In [1]: import numpy as np

In [2]: np.set_printoptions(precision=1, suppress=True, linewidth=160, floatmode="fixed")

In [3]: mat = np.loadtxt("mat.csv", delimiter=",")

In [4]: print(mat)
[[ 4.0  0.0  4.0  2.0 -4.0 -4.0  2.0  4.0  2.0  2.0  0.0  2.0  0.0  4.0]
 [ 0.0  0.0  0.0  0.0  0.0  0.0  0.0  0.0  0.0  0.0  0.0  0.0  0.0  0.0]
 [ 4.0  0.0  4.0  2.0 -4.0 -4.0  2.0  4.0  2.0  2.0  0.0  2.0  0.0  4.0]
 [ 2.0  0.0  2.0  1.0 -2.0 -2.0  1.0  2.0  1.0  1.0  0.0  1.0  0.0  2.0]
 [-4.0  0.0 -4.0 -2.0  4.0  4.0 -2.0 -4.0 -2.0 -2.0  0.0 -2.0  0.0 -4.0]
 [-4.0  0.0 -4.0 -2.0  4.0  4.0 -2.0 -4.0 -2.0 -2.0  0.0 -2.0  0.0 -4.0]
 [ 2.0  0.0  2.0  1.0 -2.0 -2.0  1.0  2.0  1.0  1.0  0.0  1.0  0.0  2.0]
 [ 4.0  0.0  4.0  2.0 -4.0 -4.0  2.0  4.0  2.0  2.0  0.0  2.0  0.0  4.0]
 [ 2.0  0.0  2.0  1.0 -2.0 -2.0  1.0  2.0  1.0  1.0  0.0  1.0  0.0  2.0]
 [ 2.0  0.0  2.0  1.0 -2.0 -2.0  1.0  2.0  1.0  1.0  0.0  1.0  0.0  2.0]
 [ 0.0  0.0  0.0  0.0  0.0  0.0  0.0  0.0  0.0  0.0  0.0  0.0  0.0  0.0]
 [ 2.0  0.0  2.0  1.0 -2.0 -2.0  1.0  2.0  1.0  1.0  0.0  1.0  0.0  2.0]
 [ 0.0  0.0  0.0  0.0  0.0  0.0  0.0  0.0  0.0  0.0  0.0  0.0  0.0  0.0]
 [ 4.0  0.0  4.0  2.0 -4.0 -4.0  2.0  4.0  2.0  2.0  0.0  2.0  0.0  4.0]]

In [5]: print(np.round(np.sort(np.abs(np.linalg.eigvals(mat))), 1) + 0)
[ 0.0  0.0  0.0  0.0  0.0  0.0  0.0  0.0  0.0  0.0  0.0  0.0  0.0 29.0]

In [6]: print(np.unique(mat.round(6), axis=0).shape)
(4, 14)

In [7]: print(np.allclose(mat[:-1].T @ np.linalg.lstsq(mat[:-1].T, mat[-1])[0], mat[-1]))
True

In [8]: Uu, sig, vt = np.linalg.svd(mat)

In [9]: V = vt[:(sig > 1e-8).sum()]

In [10]: rng = np.random.default_rng(91)

In [11]: x = mat[1] + 5 * mat[6] + rng.integers(2) * np.eye(14)[6]

In [12]: print(x)
[ 10.0   0.0  10.0   5.0 -10.0 -10.0   6.0  10.0   5.0   5.0   0.0   5.0   0.0  10.0]

In [13]: print(np.round(np.linalg.norm(x - V.T @ V @ x), 1))
1.0

In [14]: print(np.round(np.diag(V.T @ V), 1) + 0)
[0.1 0.0 0.1 0.0 0.1 0.1 0.0 0.1 0.0 0.0 0.0 0.0 0.0 0.1]

In [15]: print(np.linalg.matrix_rank(np.vstack([mat, x])))
2

In [16]: other = np.array([[3, 2, -6], [-8, -6, 9], [3, 7, -8], [-7, -2, -1], [-6, -7, -5]])

In [17]: W2 = np.array([[-1, -2, 0, 2, 0, 3, -3, 1, 0, 0, 0, -2, 2],
    ...:     [-1, -2, 2, 1, -2, 1, 3, 0, 3, 3, 2, -2, -2],
    ...:     [3, 2, -1, -3, 0, 0, 2, 1, -1, -3, 1, -1, 3]])

In [18]: arr = other @ W2 + 0.1 * rng.normal(size=(5, 13))

In [19]: print(arr)
[[-22.9 -22.1   9.9  26.1  -4.0  11.0 -15.0  -3.1  11.9  24.1  -1.9  -4.0 -15.9]
 [ 40.9  46.1 -20.9 -48.8  12.1 -30.0  24.1   1.0 -26.9 -44.9  -3.0  19.0  23.0]
 [-34.0 -36.0  21.9  37.1 -13.9  16.1  -3.9  -4.8  29.0  45.0   6.1 -11.9 -31.9]
 [  6.1  16.0  -3.1 -13.1   4.1 -23.2  13.2  -8.2  -5.0  -3.0  -4.8  19.1 -13.1]
 [ -1.9  15.8  -9.0  -4.1  14.0 -25.1 -12.9 -11.0 -16.1  -6.1 -18.9  31.1 -13.0]]

In [20]: print([round(float(x), 1) for x in np.linalg.svd(arr, compute_uv=False)[:3]])
[157.2, 58.2, 30.6]

In [21]: print(np.linalg.cond(arr) > 100)
True

In [22]: print(round(np.linalg.norm(arr, 2) / np.linalg.norm(arr), 1))
0.9

In [23]: print(np.argsort(-np.linalg.norm(arr, axis=0).round(6), kind="stable")[:3])
[9 3 1]

In [24]: other = arr / np.sqrt((arr ** 2).mean(axis=1, keepdims=True))

In [25]: print(other[1].round(1) + 0)
[ 1.4  1.5 -0.7 -1.6  0.4 -1.0  0.8  0.0 -0.9 -1.5 -0.1  0.6  0.8]

In [26]: m1 = np.loadtxt("data.csv", delimiter=",")

In [27]: print(m1)
[[ 1.6 -0.1  1.6 -0.8  0.5  3.8 -1.0  0.3 -1.2  0.2  0.2 -0.8 -0.2]
 [ 1.7  0.2 -0.7  0.4  0.1 -0.3 -0.3 -1.5 -1.3 -0.4  1.2  0.0  0.3]
 [ 0.2  2.4 -1.1 -0.8 -2.2  0.8  0.5  0.8  1.3  0.6 -0.7  0.5  1.4]
 [ 1.6 -0.1  1.3 -0.9  0.4  3.8 -0.9  0.2 -1.3  0.1  0.1 -0.9 -0.2]
 [-0.1  0.3 -1.7 -1.4  0.1  0.3  0.9 -0.2  0.1 -0.2  0.5 -0.7 -0.1]
 [-0.3  1.0  0.1 -0.3  1.2 -0.1 -0.3  1.4  0.5  0.8 -1.4  0.1 -0.5]
 [-0.1 -0.8 -0.6 -0.5 -1.1 -0.2  1.7 -0.2  0.9  1.7  1.0 -0.1  0.9]
 [-0.3  0.9  1.4 -0.8  0.6 -0.4 -1.1  2.5 -0.4 -0.8 -0.5  0.0 -0.4]
 [ 1.2 -0.5  0.0 -0.8 -1.1 -0.5 -0.5  1.4 -0.6  1.9 -0.9 -0.2 -1.2]
 [-0.8 -0.9  1.9 -0.8  0.4  0.2  1.6 -0.3  0.6  0.9 -0.2 -1.2  1.1]
 [ 1.7 -0.9 -0.7 -0.2  0.4 -1.3  0.3 -2.1 -0.9  0.1 -0.3 -0.2 -0.9]
 [-0.3 -0.7  0.5  0.4 -0.3 -0.1 -1.0  1.1 -0.3  0.3  1.4  0.0 -0.1]
 [-1.1  2.9 -0.6  2.1  0.0  0.0  2.1 -0.3  0.4 -0.4 -1.9  0.6  1.5]
 [-0.3 -1.0  1.5 -0.1  2.3 -0.7  0.6 -0.9 -0.9  0.8  1.5  0.2 -1.9]]

In [28]: x = np.array([-1, 0, 1, 0, 1, 2, -2, 0, 1, -2, 1, 2, -1])

In [29]: rhs = m1 @ x

In [30]: print(np.round(np.linalg.solve(m1.T @ m1, m1.T @ rhs), 1) + 0)
[-1.0  0.0  1.0  0.0  1.0  2.0 -2.0  0.0  1.0 -2.0  1.0  2.0 -1.0]

In [31]: print(np.round(np.linalg.lstsq(m1, rhs)[0], 1) + 0)
[-1.0  0.0  1.0  0.0  1.0  2.0 -2.0  0.0  1.0 -2.0  1.0  2.0 -1.0]

In [32]: rhs = rhs + 0.1 * rng.normal(size=14)

In [33]: print(rhs)
[ 7.3 -1.9 -3.8  6.6 -2.9  0.3 -8.0  4.7 -6.6 -4.7 -6.0  2.7 -4.7  2.8]

In [34]: c, *_ = np.linalg.lstsq(m1, rhs)

In [35]: print(np.round(m1.T @ (rhs - m1 @ c), 1) + 0)
[0.0 0.0 0.0 0.0 0.0 0.0 0.0 0.0 0.0 0.0 0.0 0.0 0.0]

In [36]: print(c)
[-1.3 -0.1  0.9 -0.3  1.0  2.1 -2.1 -0.1  0.6 -1.8  0.8  2.4 -0.8]

In [37]: r0 = np.array([4, 1])

In [38]: print(np.convolve(m1[9], r0))
[-3.2 -4.4  6.7 -1.3  0.8  1.2  6.6  0.4  2.1  4.2  0.1 -5.0  3.2  1.1]

In [39]: print(np.cross(m1[9, :3], m1[4, :3]))
[ 1.0 -1.6 -0.3]

In [40]: idx = rng.permutation(13)

In [41]: other = m1[:, idx] * rng.choice([-1, 1], 13)

In [42]: print(other)
[[-0.8 -1.2  0.2 -1.6  1.6  0.5 -3.8  0.2  1.0  0.1  0.3  0.8  0.2]
 [ 0.0 -1.3 -0.4 -1.7 -0.7  0.1  0.3 -0.3  0.3 -0.2 -1.5 -0.4  1.2]
 [ 0.5  1.3  0.6 -0.2 -1.1 -2.2 -0.8 -1.4 -0.5 -2.4  0.8  0.8 -0.7]
 [-0.9 -1.3  0.1 -1.6  1.3  0.4 -3.8  0.2  0.9  0.1  0.2  0.9  0.1]
 [-0.7  0.1 -0.2  0.1 -1.7  0.1 -0.3  0.1 -0.9 -0.3 -0.2  1.4  0.5]
 [ 0.1  0.5  0.8  0.3  0.1  1.2  0.1  0.5  0.3 -1.0  1.4  0.3 -1.4]
 [-0.1  0.9  1.7  0.1 -0.6 -1.1  0.2 -0.9 -1.7  0.8 -0.2  0.5  1.0]
 [ 0.0 -0.4 -0.8  0.3  1.4  0.6  0.4  0.4  1.1 -0.9  2.5  0.8 -0.5]
 [-0.2 -0.6  1.9 -1.2  0.0 -1.1  0.5  1.2  0.5  0.5  1.4  0.8 -0.9]
 [-1.2  0.6  0.9  0.8  1.9  0.4 -0.2 -1.1 -1.6  0.9 -0.3  0.8 -0.2]
 [-0.2 -0.9  0.1 -1.7 -0.7  0.4  1.3  0.9 -0.3  0.9 -2.1  0.2 -0.3]
 [ 0.0 -0.3  0.3  0.3  0.5 -0.3  0.1  0.1  1.0  0.7  1.1 -0.4  1.4]
 [ 0.6  0.4 -0.4  1.1 -0.6  0.0 -0.0 -1.5 -2.1 -2.9 -0.3 -2.1 -1.9]
 [ 0.2 -0.9  0.8  0.3  1.5  2.3  0.7  1.9 -0.6  1.0 -0.9  0.1  1.5]]

In [43]: Uu, _, vt = np.linalg.svd(m1.T @ other)

In [44]: print(idx)
[11  8  9  0  2  4  5 12  6  1  7  3 10]

In [45]: P = other @ np.linalg.solve(other.T @ other, other.T)

In [46]: print(np.allclose(P @ P, P))
True

In [47]: print(round(float(np.trace(P)), 1))
13.0

In [48]: print(np.diag(P))
[0.7 1.0 1.0 0.6 1.0 1.0 1.0 1.0 1.0 1.0 0.9 0.9 1.0 1.0]

In [49]: print(P @ other[:, 11])
[ 0.8 -0.4  0.8  0.9  1.4  0.3  0.5  0.8  0.8  0.8  0.2 -0.4 -2.1  0.1]

In [50]: print(np.round(np.linalg.eigvalsh(P), 1) + 0)
[0.0 1.0 1.0 1.0 1.0 1.0 1.0 1.0 1.0 1.0 1.0 1.0 1.0 1.0]

In [51]: print(np.linalg.matrix_rank(arr))
5

In [52]: np.zeros(5, 13)
---------------------------------------------------------------------------
TypeError                                 Traceback (most recent call last)
Cell In[52], line 1
----> 1 np.zeros(5, 13)

TypeError: Cannot interpret '13' as a data type

In [53]: print(np.round(np.abs(arr).max(), 1))
48.8

In [54]: print(np.count_nonzero(arr))
65

In [55]: F = np.load("block19.npy")

In [56]: print(F)
[[0.0 2.0 0.0 2.0 0.0 0.0 2.0 1.0 1.0 3.0]
 [1.0 2.0 0.0 2.0 1.0 1.0 0.0 0.0 1.0 1.0]
 [0.0 1.0 0.0 0.0 2.0 2.0 2.0 1.0 0.0 2.0]
 [2.0 1.0 0.0 2.0 0.0 2.0 2.0 0.0 0.0 2.0]
 [2.0 0.0 1.0 1.0 1.0 2.0 2.0 2.0 0.0 0.0]
 [2.0 0.0 0.0 2.0 0.0 1.0 0.0 1.0 1.0 0.0]
 [1.0 1.0 1.0 1.0 1.0 2.0 1.0 0.0 1.0 0.0]
 [2.0 1.0 2.0 1.0 0.0 0.0 1.0 0.0 2.0 0.0]
 [2.0 1.0 2.0 2.0 1.0 1.0 1.0 2.0 2.0 3.0]
 [0.0 0.0 0.0 0.0 0.0 0.0 0.0 0.0 0.0 1.0]]

In [57]: r0 = np.array([5, 3])

In [58]: print(np.array([np.convolve(row, r0, "same") for row in F]))
[[ 0.0 10.0  6.0 10.0  6.0  0.0 10.0 11.0  8.0 18.0]
 [ 5.0 13.0  6.0 10.0 11.0  8.0  3.0  0.0  5.0  8.0]
 [ 0.0  5.0  3.0  0.0 10.0 16.0 16.0 11.0  3.0 10.0]
 [10.0 11.0  3.0 10.0  6.0 10.0 16.0  6.0  0.0 10.0]
 [10.0  6.0  5.0  8.0  8.0 13.0 16.0 16.0  6.0  0.0]
 [10.0  6.0  0.0 10.0  6.0  5.0  3.0  5.0  8.0  3.0]
 [ 5.0  8.0  8.0  8.0  8.0 13.0 11.0  3.0  5.0  3.0]
 [10.0 11.0 13.0 11.0  3.0  0.0  5.0  3.0 10.0  6.0]
 [10.0 11.0 13.0 16.0 11.0  8.0  8.0 13.0 16.0 21.0]
 [ 0.0  0.0  0.0  0.0  0.0  0.0  0.0  0.0  0.0  5.0]]

In [59]: M = np.loadtxt("case1.csv", delimiter=",")

In [60]: print(M.round(1) + 0)
[[ 0.0  0.6 -0.3  0.5  0.3 -0.4]
 [ 0.0 -0.3  0.1  0.2  0.9  0.2]
 [-0.2 -0.4 -0.5 -0.4  0.2 -0.6]
 [-0.9  0.2  0.4  0.0  0.0 -0.1]
 [-0.3 -0.5 -0.3  0.6 -0.3  0.2]
 [-0.3  0.3 -0.5 -0.3  0.1  0.6]]

In [61]: # orthonormal columns

In [62]: other = M + rng.integers(-2, 3, (6, 2)) @ rng.integers(-2, 3, (2, 6))

In [63]: print(other)
[[ 4.0 -1.4  1.7  0.5  4.3 -2.4]
 [-2.0  0.7 -0.9  0.2 -1.1  1.2]
 [-2.2  0.6 -1.5 -0.4 -1.8  0.4]
 [-0.9  0.2  1.4 -1.0 -3.0  1.9]
 [-4.3  1.5 -3.3  1.6 -1.3  0.2]
 [-4.3  2.3 -4.5  1.7  2.1 -1.4]]

In [64]: print(np.linalg.matrix_rank(other - M, tol=1e-8))
2

In [65]: print(np.abs(other - M).sum(axis=1))
[14.0  7.0  7.0  7.0 11.0 16.0]

In [66]: print(other - M)
[[ 4.0 -2.0  2.0  0.0  4.0 -2.0]
 [-2.0  1.0 -1.0  0.0 -2.0  1.0]
 [-2.0  1.0 -1.0  0.0 -2.0  1.0]
 [ 0.0  0.0  1.0 -1.0 -3.0  2.0]
 [-4.0  2.0 -3.0  1.0 -1.0  0.0]
 [-4.0  2.0 -4.0  2.0  2.0 -2.0]]

In [67]: blk = np.stack([other, 5 * other, other[::-1]])

In [68]: print((blk @ other.T).shape)
(3, 6, 6)

In [69]: print(blk.shape)
(3, 6, 6)

In [70]: other = np.linalg.inv(M)

In [71]: print(np.allclose(other, M.T))
True

In [72]: W0 = np.load("w.npy")

In [73]: print(W0)
[[-8.0 -2.0  0.0  0.0  0.0  0.0  0.0  0.0  0.0  0.0  0.0  0.0]
 [-2.0 -1.0 -2.0  0.0  0.0  0.0  0.0  0.0  0.0  0.0  0.0  0.0]
 [ 0.0 -2.0  6.0 -2.0  0.0  0.0  0.0  0.0  0.0  0.0  0.0  0.0]
 [ 0.0  0.0 -2.0 -6.0 -2.0  0.0  0.0  0.0  0.0  0.0  0.0  0.0]
 [ 0.0  0.0  0.0 -2.0 -8.0 -2.0  0.0  0.0  0.0  0.0  0.0  0.0]
 [ 0.0  0.0  0.0  0.0 -2.0  3.0 -2.0  0.0  0.0  0.0  0.0  0.0]
 [ 0.0  0.0  0.0  0.0  0.0 -2.0  6.0 -2.0  0.0  0.0  0.0  0.0]
 [ 0.0  0.0  0.0  0.0  0.0  0.0 -2.0  0.0 -2.0  0.0  0.0  0.0]
 [ 0.0  0.0  0.0  0.0  0.0  0.0  0.0 -2.0 -8.0 -2.0  0.0  0.0]
 [ 0.0  0.0  0.0  0.0  0.0  0.0  0.0  0.0 -2.0  4.0 -2.0  0.0]
 [ 0.0  0.0  0.0  0.0  0.0  0.0  0.0  0.0  0.0 -2.0 -7.0 -2.0]
 [ 0.0  0.0  0.0  0.0  0.0  0.0  0.0  0.0  0.0  0.0 -2.0  0.0]]

In [74]: idx = rng.permutation(12)

In [75]: other = W0[:, idx] * rng.choice([-1, 1], 12)

In [76]: print(other)
[[ 0.0  0.0  0.0 -0.0  0.0  0.0  2.0  8.0 -0.0 -0.0  0.0  0.0]
 [ 0.0  0.0  0.0 -0.0  0.0  0.0  1.0  2.0 -0.0 -0.0  0.0 -2.0]
 [ 0.0  0.0  0.0 -0.0  0.0  0.0  2.0 -0.0  2.0 -0.0  0.0  6.0]
 [ 0.0  0.0  0.0 -0.0  0.0  0.0 -0.0 -0.0  6.0  2.0  0.0 -2.0]
 [ 0.0 -2.0  0.0 -0.0  0.0  0.0 -0.0 -0.0  2.0  8.0  0.0  0.0]
 [ 0.0  3.0  0.0 -0.0  0.0  0.0 -0.0 -0.0 -0.0  2.0 -2.0  0.0]
 [ 0.0 -2.0  0.0 -0.0 -2.0  0.0 -0.0 -0.0 -0.0 -0.0  6.0  0.0]
 [ 0.0  0.0 -2.0 -0.0  0.0  0.0 -0.0 -0.0 -0.0 -0.0 -2.0  0.0]
 [ 0.0  0.0 -8.0 -0.0 -2.0 -2.0 -0.0 -0.0 -0.0 -0.0  0.0  0.0]
 [ 0.0  0.0 -2.0  2.0  0.0  4.0 -0.0 -0.0 -0.0 -0.0  0.0  0.0]
 [-2.0  0.0  0.0  7.0  0.0 -2.0 -0.0 -0.0 -0.0 -0.0  0.0  0.0]
 [ 0.0  0.0  0.0  2.0  0.0  0.0 -0.0 -0.0 -0.0 -0.0  0.0  0.0]]

In [77]: Uu, _, vt = np.linalg.svd(W0.T @ other)

In [78]: print(idx)
[11  5  8 10  7  9  1  0  3  4  6  2]

In [79]: print(np.round(Uu @ vt, 1) + 0)
[[ 0.0  0.0  0.0  0.0  0.0  0.0  0.0 -1.0  0.0  0.0  0.0  0.0]
 [ 0.0  0.0  0.0  0.0  0.0  0.0 -1.0  0.0  0.0  0.0  0.0  0.0]
 [ 0.0  0.0  0.0  0.0  0.0  0.0  0.0  0.0  0.0  0.0  0.0  1.0]
 [ 0.0  0.0  0.0  0.0  0.0  0.0  0.0  0.0 -1.0  0.0  0.0  0.0]
 [ 0.0  0.0  0.0  0.0  0.0  0.0  0.0  0.0  0.0 -1.0  0.0  0.0]
 [ 0.0  1.0  0.0  0.0  0.0  0.0  0.0  0.0  0.0  0.0  0.0  0.0]
 [ 0.0  0.0  0.0  0.0  0.0  0.0  0.0  0.0  0.0  0.0  1.0  0.0]
 [ 0.0  0.0  0.0  0.0  1.0  0.0  0.0  0.0  0.0  0.0  0.0  0.0]
 [ 0.0  0.0  1.0  0.0  0.0  0.0  0.0  0.0  0.0  0.0  0.0  0.0]
 [ 0.0  0.0  0.0  0.0  0.0  1.0  0.0  0.0  0.0  0.0  0.0  0.0]
 [ 0.0  0.0  0.0 -1.0  0.0  0.0  0.0  0.0  0.0  0.0  0.0  0.0]
 [ 1.0  0.0  0.0  0.0  0.0  0.0  0.0  0.0  0.0  0.0  0.0  0.0]]

In [80]: print(np.round(np.linalg.lstsq(W0, other)[0], 1) + 0)
[[ 0.0  0.0  0.0  0.0  0.0  0.0  0.0 -1.0  0.0  0.0  0.0  0.0]
 [ 0.0  0.0  0.0  0.0  0.0  0.0 -1.0  0.0  0.0  0.0  0.0  0.0]
 [ 0.0  0.0  0.0  0.0  0.0  0.0  0.0  0.0  0.0  0.0  0.0  1.0]
 [ 0.0  0.0  0.0  0.0  0.0  0.0  0.0  0.0 -1.0  0.0  0.0  0.0]
 [ 0.0  0.0  0.0  0.0  0.0  0.0  0.0  0.0  0.0 -1.0  0.0  0.0]
 [ 0.0  1.0  0.0  0.0  0.0  0.0  0.0  0.0  0.0  0.0  0.0  0.0]
 [ 0.0  0.0  0.0  0.0  0.0  0.0  0.0  0.0  0.0  0.0  1.0  0.0]
 [ 0.0  0.0  0.0  0.0  1.0  0.0  0.0  0.0  0.0  0.0  0.0  0.0]
 [ 0.0  0.0  1.0  0.0  0.0  0.0  0.0  0.0  0.0  0.0  0.0  0.0]
 [ 0.0  0.0  0.0  0.0  0.0  1.0  0.0  0.0  0.0  0.0  0.0  0.0]
 [ 0.0  0.0  0.0 -1.0  0.0  0.0  0.0  0.0  0.0  0.0  0.0  0.0]
 [ 1.0  0.0  0.0  0.0  0.0  0.0  0.0  0.0  0.0  0.0  0.0  0.0]]
